$ ipython --no-banner

In [1]: import numpy as np

In [2]: np.set_printoptions(precision=2, suppress=True, linewidth=120)

In [3]: mat = np.load("m.npy")

In [4]: print(mat)
[[ -2  14  16]
 [  8   9  14]
 [-14   8   4]
 [ -2  14  16]]

In [5]: # rank 2

In [6]: left, sv, Vh = np.linalg.svd(mat)

In [7]: print(np.argmax(sv[:-1] / (sv[1:] + 1e-6)) + 1)
2

In [8]: print(sv.round(2) + 0)
[35.33 16.75  0.  ]

In [9]: Y = left[:, :2] @ np.diag(sv[:2]) @ Vh[:2]

In [10]: print(np.linalg.matrix_rank(mat, rtol=0.05))
2

In [11]: print(np.round(np.abs(mat - Y).max(), 2))
0.0

In [12]: left, sv, Vh = np.linalg.svd(mat)

In [13]: vecs = Vh[:(sv > 1e-8).sum()]

In [14]: rng = np.random.default_rng(50651)

In [15]: x = mat[2] + -3 * mat[3] + rng.integers(2) * np.eye(3)[0]

In [16]: print(x)
[ -7. -34. -44.]

In [17]: print(vecs.T @ vecs)
[[ 0.94 -0.18  0.15]
 [-0.18  0.45  0.46]
 [ 0.15  0.46  0.62]]

In [18]: print(np.allclose(vecs.T @ vecs @ x, x))
False

In [19]: print(np.diag(vecs.T @ vecs))
[0.94 0.45 0.62]

In [20]: print(np.linalg.cond(mat) > 100)
True

In [21]: x = np.array([0, 0, 1])

In [22]: print((mat @ x).argmax())
0

In [23]: print((mat * x).sum(axis=1))
[16 14  4 16]

In [24]: print(mat @ np.eye(3)[1])
[14.  9.  8. 14.]

In [25]: left, sv, Vh = np.linalg.svd(mat, full_matrices=False)

In [26]: print(left.shape, sv.shape, Vh.shape)
(4, 3) (3,) (3, 3)

In [27]: print(round(float(np.sqrt((sv ** 2).sum())), 2), round(np.linalg.norm(mat), 2))
39.1 39.1

In [28]: print(np.abs(Vh[0]))
[0.07 0.65 0.75]

In [29]: print(np.round(sv / sv[0], 2) + 0)
[1.   0.47 0.  ]

In [30]: print(np.allclose(left * sv @ Vh, mat))
True
